% python3 -q
>>> import numpy as np
>>> np.set_printoptions(precision=3, suppress=True, linewidth=120)
>>> arr = np.loadtxt("data.csv", delimiter=",")
>>> arr
array([[ 20.371, -19.684,  60.897],
       [ 19.85 , -21.216,  60.564],
       [ 19.198, -19.733,  59.774],
       [ 20.131, -19.973,  60.326],
       [ 19.615, -20.763,  59.661],
       [ 18.303, -17.494,  60.524],
       [ 18.142, -21.749,  61.726],
       [ 18.438, -18.662,  60.563],
       [ 19.813, -19.185,  61.333],
       [ 19.306, -20.424,  61.519],
       [ 23.092, -21.806,  58.897],
       [ 21.311, -19.508,  59.223],
       [ 17.624, -20.665,  60.476],
       [ 22.077, -19.536,  59.75 ],
       [ 20.397, -18.973,  59.307],
       [ 21.772, -18.983,  60.177],
       [ 20.169, -18.672,  59.478],
       [ 17.109, -18.864,  60.289],
       [ 18.364, -20.743,  61.415],
       [ 21.06 , -19.885,  59.383],
       [ 21.151, -20.276,  60.761],
       [ 20.952, -19.41 ,  60.421],
       [ 21.221, -19.978,  58.366],
       [ 19.94 , -20.489,  59.627],
       [ 20.013, -21.213,  59.828],
       [ 20.96 , -19.431,  60.294],
       [ 19.927, -19.975,  61.169],
       [ 22.173, -18.807,  59.141],
       [ 19.186, -20.143,  59.489],
       [ 18.887, -19.927,  60.909],
       [ 19.674, -20.301,  61.152],
       [ 19.909, -20.167,  59.116],
       [ 17.387, -19.854,  59.568],
       [ 18.927, -19.682,  60.585],
       [ 19.401, -18.943,  60.81 ]])
>>> # column 2 is much longer than the rest
>>> Xc = (arr - arr.mean(axis=0)) / arr.std(axis=0)
>>> np.argwhere(np.abs(Xc) > 2)
array([[ 5,  1],
       [ 6,  1],
       [10,  0],
       [10,  1],
       [17,  0],
       [22,  2]])
>>> b = np.linalg.lstsq(np.delete(Xc, 2, axis=1), Xc[:, 2])[0]
>>> np.abs(b).argmax()
np.int64(0)
>>> rng = np.random.default_rng(32686)
>>> idx = rng.permutation(3)
>>> other = arr[:, idx] * rng.choice([-1, 1], 3)
>>> other
array([[-20.371,  19.684, -60.897],
       [-19.85 ,  21.216, -60.564],
       [-19.198,  19.733, -59.774],
       [-20.131,  19.973, -60.326],
       [-19.615,  20.763, -59.661],
       [-18.303,  17.494, -60.524],
       [-18.142,  21.749, -61.726],
       [-18.438,  18.662, -60.563],
       [-19.813,  19.185, -61.333],
       [-19.306,  20.424, -61.519],
       [-23.092,  21.806, -58.897],
       [-21.311,  19.508, -59.223],
       [-17.624,  20.665, -60.476],
       [-22.077,  19.536, -59.75 ],
       [-20.397,  18.973, -59.307],
       [-21.772,  18.983, -60.177],
       [-20.169,  18.672, -59.478],
       [-17.109,  18.864, -60.289],
       [-18.364,  20.743, -61.415],
       [-21.06 ,  19.885, -59.383],
       [-21.151,  20.276, -60.761],
       [-20.952,  19.41 , -60.421],
       [-21.221,  19.978, -58.366],
       [-19.94 ,  20.489, -59.627],
       [-20.013,  21.213, -59.828],
       [-20.96 ,  19.431, -60.294],
       [-19.927,  19.975, -61.169],
       [-22.173,  18.807, -59.141],
       [-19.186,  20.143, -59.489],
       [-18.887,  19.927, -60.909],
       [-19.674,  20.301, -61.152],
       [-19.909,  20.167, -59.116],
       [-17.387,  19.854, -59.568],
       [-18.927,  19.682, -60.585],
       [-19.401,  18.943, -60.81 ]])
>>> Uu, _, vt = np.linalg.svd(arr.T @ other)
>>> idx
array([0, 1, 2])
>>> np.round(Uu @ vt, 3) + 0
array([[-1.,  0.,  0.],
       [ 0., -1.,  0.],
       [ 0.,  0., -1.]])
>>> other.sum(axis=0)
array([ -695.85 ,   695.114, -2106.518])
>>> other.mean(axis=0)
array([-19.881,  19.86 , -60.186])
>>> np.linalg.matrix_rank(arr, rtol=0.1)
np.int64(1)
>>> round(np.linalg.norm(arr, 2) / np.linalg.norm(arr), 3)
np.float64(1.0)
>>> round(np.log10(np.linalg.cond(arr)))
2
>>> np.abs(np.linalg.svd(arr)[2][-1])
array([0.124, 0.954, 0.274])
>>> hat = arr @ np.linalg.solve(arr.T @ arr, arr.T)
>>> np.round(np.linalg.eigvalsh(hat), 3) + 0
array([0., 0., 0., 0., 0., 0., 0., 0., 0., 0., 0., 0., 0., 0., 0., 0., 0., 0., 0., 0., 0., 0., 0., 0., 0., 0., 0., 0.,
       0., 0., 0., 0., 1., 1., 1.])
>>> hat @ arr[:, 1]
array([-19.684, -21.216, -19.733, -19.973, -20.763, -17.494, -21.749, -18.662, -19.185, -20.424, -21.806, -19.508,
       -20.665, -19.536, -18.973, -18.983, -18.672, -18.864, -20.743, -19.885, -20.276, -19.41 , -19.978, -20.489,
       -21.213, -19.431, -19.975, -18.807, -20.143, -19.927, -20.301, -20.167, -19.854, -19.682, -18.943])
>>> M = np.loadtxt("run18.csv", delimiter=",")
>>> M
array([[0.947, 0.238, 0.048, 0.018],
       [0.238, 0.073, 0.115, 0.119],
       [0.048, 0.115, 1.71 , 0.44 ],
       [0.018, 0.119, 0.44 , 1.27 ]])
>>> other = np.array([[-1, 3], [3, -1]])
>>> cent = np.kron(other, M)
>>> cent.shape
(8, 8)
>>> np.round(np.linalg.norm(cent, 2), 3), np.round(np.linalg.norm(other, 2) * np.linalg.norm(M, 2), 3)
(np.float64(8.0), np.float64(8.0))
>>> gram = M.T @ M
>>> np.linalg.matrix_rank(gram)
np.int64(3)
>>> np.round(np.linalg.svd(M, compute_uv=False) ** 2, 3) + 0
array([4., 1., 1., 0.])
>>> gram
array([[0.957, 0.25 , 0.164, 0.09 ],
       [0.25 , 0.089, 0.269, 0.215],
       [0.164, 0.269, 3.134, 1.325],
       [0.09 , 0.215, 1.325, 1.82 ]])
>>> w, evecs = np.linalg.eigh(M)
>>> vec = np.array([0, 2, 1, 1])
>>> np.round(vec @ M @ vec / (vec @ vec), 3), round(float(w[0]), 3), np.round(w[-1], 3)
(np.float64(0.848), 0.0, np.float64(2.0))
>>> evecs * np.maximum(w, 0) @ evecs.T
array([[0.947, 0.238, 0.048, 0.018],
       [0.238, 0.073, 0.115, 0.119],
       [0.048, 0.115, 1.71 , 0.44 ],
       [0.018, 0.119, 0.44 , 1.27 ]])
>>> (np.sign(evecs[:, -1].round(6)) == np.sign(evecs[0, -1].round(6))).astype(int)
array([1, 1, 1, 1])
>>> np.linalg.eigvalsh(M[1:, 1:])
array([0.057, 1.   , 1.995])
>>> np.linalg.matrix_rank(M, rtol=0.1)
np.int64(3)
>>> round(float(np.linalg.norm(M, 2) / np.linalg.norm(M)), 3)
0.816
>>> np.linalg.cond(M) > 100
np.True_
>>> w, evecs = np.linalg.eigh(M)
>>> np.round(np.linalg.svd(M, compute_uv=False), 3) + 0
array([2., 1., 1., 0.])
>>> np.abs(evecs[:, -1])
array([0.068, 0.091, 0.844, 0.524])
>>> evecs @ np.diag(w) @ evecs.T
array([[0.947, 0.238, 0.048, 0.018],
       [0.238, 0.073, 0.115, 0.119],
       [0.048, 0.115, 1.71 , 0.44 ],
       [0.018, 0.119, 0.44 , 1.27 ]])
>>> np.abs(evecs[:, -1]).round(6).argmax()
np.int64(2)
>>> np.linalg.eigvalsh(M + 3 * np.eye(4))
array([3., 4., 4., 5.])
>>> np.round(evecs.T @ M @ evecs, 3) + 0
array([[0., 0., 0., 0.],
       [0., 1., 0., 0.],
       [0., 0., 1., 0.],
       [0., 0., 0., 2.]])
>>> np.unique(w.round(6) + 0, return_counts=True)[1]
array([1, 2, 1])
>>> np.round(evecs.T @ evecs, 3) + 0
array([[1., 0., 0., 0.],
       [0., 1., 0., 0.],
       [0., 0., 1., 0.],
       [0., 0., 0., 1.]])
>>> E = np.load("mat.npy")
>>> E
array([[ 2,  6,  2,  0,  2,  2],
       [ 7, 21,  7,  0,  7,  7],
       [ 7, 21,  7,  0,  7,  7],
       [ 1,  3,  1,  0,  1,  1],
       [ 0,  0,  0,  0,  0,  0],
       [ 4, 12,  4,  0,  4,  4],
       [ 5, 15,  5,  0,  5,  5]])
>>> r = np.linalg.matrix_rank(E)
>>> r
np.int64(1)
>>> ns = np.linalg.svd(E)[2][r:].T
>>> np.allclose(E @ ns, 0)
True
>>> np.linalg.matrix_rank(E.T @ E), np.linalg.matrix_rank(E @ E.T)
(np.int64(1), np.int64(1))
>>> np.round(ns @ ns.T, 3) + 0
array([[ 0.923, -0.231, -0.077,  0.   , -0.077, -0.077],
       [-0.231,  0.308, -0.231,  0.   , -0.231, -0.231],
       [-0.077, -0.231,  0.923,  0.   , -0.077, -0.077],
       [ 0.   ,  0.   ,  0.   ,  1.   ,  0.   ,  0.   ],
       [-0.077, -0.231, -0.077,  0.   ,  0.923, -0.077],
       [-0.077, -0.231, -0.077,  0.   , -0.077,  0.923]])
>>> round(np.trace(np.linalg.pinv(M) @ M), 3)
np.float64(3.0)
>>> np.abs(np.diag(np.linalg.qr(M)[1])) > 1e-9
array([ True,  True,  True, False])
>>> t = np.radians(60)
>>> r_ = np.eye(6)
>>> r_[4, 4] = r_[1, 1] = np.cos(t)
>>> r_[4, 1], r_[1, 4] = -np.sin(t), np.sin(t)
>>> r_
array([[ 1.   ,  0.   ,  0.   ,  0.   ,  0.   ,  0.   ],
       [ 0.   ,  0.5  ,  0.   ,  0.   ,  0.866,  0.   ],
       [ 0.   ,  0.   ,  1.   ,  0.   ,  0.   ,  0.   ],
       [ 0.   ,  0.   ,  0.   ,  1.   ,  0.   ,  0.   ],
       [ 0.   , -0.866,  0.   ,  0.   ,  0.5  ,  0.   ],
       [ 0.   ,  0.   ,  0.   ,  0.   ,  0.   ,  1.   ]])
>>> other = E @ r_.T
>>> other
array([[  2.   ,   4.732,   2.   ,   0.   ,  -4.196,   2.   ],
       [  7.   ,  16.562,   7.   ,   0.   , -14.687,   7.   ],
       [  7.   ,  16.562,   7.   ,   0.   , -14.687,   7.   ],
       [  1.   ,   2.366,   1.   ,   0.   ,  -2.098,   1.   ],
       [  0.   ,   0.   ,   0.   ,   0.   ,   0.   ,   0.   ],
       [  4.   ,   9.464,   4.   ,   0.   ,  -8.392,   4.   ],
       [  5.   ,  11.83 ,   5.   ,   0.   , -10.49 ,   5.   ]])
>>> np.round(np.linalg.svd(E, compute_uv=False), 3) + 0, np.round(np.linalg.svd(other, compute_uv=False), 3) + 0
(array([43.267,  0.   ,  0.   ,  0.   ,  0.   ,  0.   ]), array([43.267,  0.   ,  0.   ,  0.   ,  0.   ,  0.   ]))
>>> np.abs(other - E).max(axis=0)
array([ 0.   ,  4.438,  0.   ,  0.   , 21.687,  0.   ])
>>> round(float(np.linalg.det(r_)), 3), np.trace(r_)
(1.0, np.float64(5.0))
>>> Uu, sigma, vt = np.linalg.svd(E)
>>> evecs = vt[:(sigma > 1e-8).sum()]
>>> vec = E[3] + -3 * E[6] + rng.integers(2) * np.eye(6)[5]
>>> vec
array([-14., -42., -14.,   0., -14., -13.])
>>> round(float(np.linalg.norm(vec - evecs.T @ evecs @ vec)), 3)
0.961
>>> np.linalg.cond(E) > 100
np.True_
>>> [round(float(x), 3) for x in np.linalg.svd(E, compute_uv=False)[:3]]
[43.267, 0.0, 0.0]
>>> np.linalg.matrix_rank(E, rtol=0.1)
np.int64(1)
>>> mat = np.load("arr.npy")
>>> mat
array([[ 0.923, -0.208, -0.164, -0.033, -0.164, -0.208, -0.077],
       [-0.208,  0.435, -0.446, -0.089, -0.446, -0.565, -0.208],
       [-0.164, -0.446,  0.648, -0.07 , -0.352, -0.446, -0.164],
       [-0.033, -0.089, -0.07 ,  0.986, -0.07 , -0.089, -0.033],
       [-0.164, -0.446, -0.352, -0.07 ,  0.648, -0.446, -0.164],
       [-0.208, -0.565, -0.446, -0.089, -0.446,  0.435, -0.208],
       [-0.077, -0.208, -0.164, -0.033, -0.164, -0.208,  0.923]])
>>> # symmetric
>>> r0 = np.array([-3, 1, 4])
>>> np.convolve(mat[4], r0)
array([ 0.493,  1.173, -0.047, -1.923, -3.422,  1.704,  2.64 , -1.947, -0.657])
>>> np.cross(mat[4, :3], mat[0, :3])
array([ 0.   , -0.352,  0.446])
>>> np.polyval(r0, mat[4])
array([3.755, 2.958, 3.277, 3.915, 3.388, 2.958, 3.755])
>>> X = rng.normal(size=(19, 6)) + 10 * np.array([-2, -1, -2, -2, 3, 2])
>>> X
array([[-21.056,  -9.936, -19.696, -20.836,  28.713,  19.8  ],
       [-20.016, -10.863, -18.607, -20.002,  30.732,  20.932],
       [-20.53 ,  -7.558, -22.39 , -21.434,  31.193,  19.578],
       [-19.206,  -8.595, -19.85 , -19.876,  28.871,  19.496],
       [-20.772, -10.909, -18.985, -20.97 ,  30.519,  20.082],
       [-18.378, -10.36 , -19.895, -20.806,  29.57 ,  21.129],
       [-19.468, -10.436, -22.185, -20.551,  30.826,  20.656],
       [-20.835,  -8.476, -21.12 , -19.631,  30.505,  19.373],
       [-18.691, -11.115, -20.039, -19.126,  30.381,  21.377],
       [-20.848, -11.083, -20.197, -19.779,  30.949,  19.807],
       [-20.58 ,  -9.964, -21.073, -20.874,  28.142,  19.   ],
       [-20.387,  -9.06 , -21.413, -20.717,  30.796,  21.309],
       [-19.877,  -9.675, -19.293, -19.868,  29.863,  20.185],
       [-18.483,  -9.069, -20.45 , -20.391,  30.309,  20.959],
       [-18.524, -11.286, -20.36 , -19.854,  30.253,  20.28 ],
       [-22.176,  -9.672, -20.451, -18.806,  29.552,  17.804],
       [-21.175, -11.083, -19.678, -19.912,  29.866,  21.057],
       [-21.782, -10.096, -20.165, -19.98 ,  28.743,  20.084],
       [-19.656,  -9.131, -20.234, -19.992,  30.088,  18.988]])
>>> def softmax(z):
...     e = np.exp(z - z.max(axis=-1, keepdims=True))
...     return e / e.sum(axis=-1, keepdims=True)
... 
>>> np.round(softmax(X[15] + -1), 3) + 0
array([0., 0., 0., 0., 1., 0.])
>>> softmax(X).sum(axis=1)
array([1., 1., 1., 1., 1., 1., 1., 1., 1., 1., 1., 1., 1., 1., 1., 1., 1., 1., 1.])
>>> att = X @ X.T / np.sqrt(6)
>>> softmax(att)[15] @ X
array([-20.47 ,  -7.968, -22.169, -21.252,  31.095,  19.99 ])
>>> softmax(att).round(6).argmax(axis=1)
array([11, 11,  2,  2, 11, 11, 11,  2, 11, 11,  2,  2, 11, 11, 11,  2, 11, 11,  2])
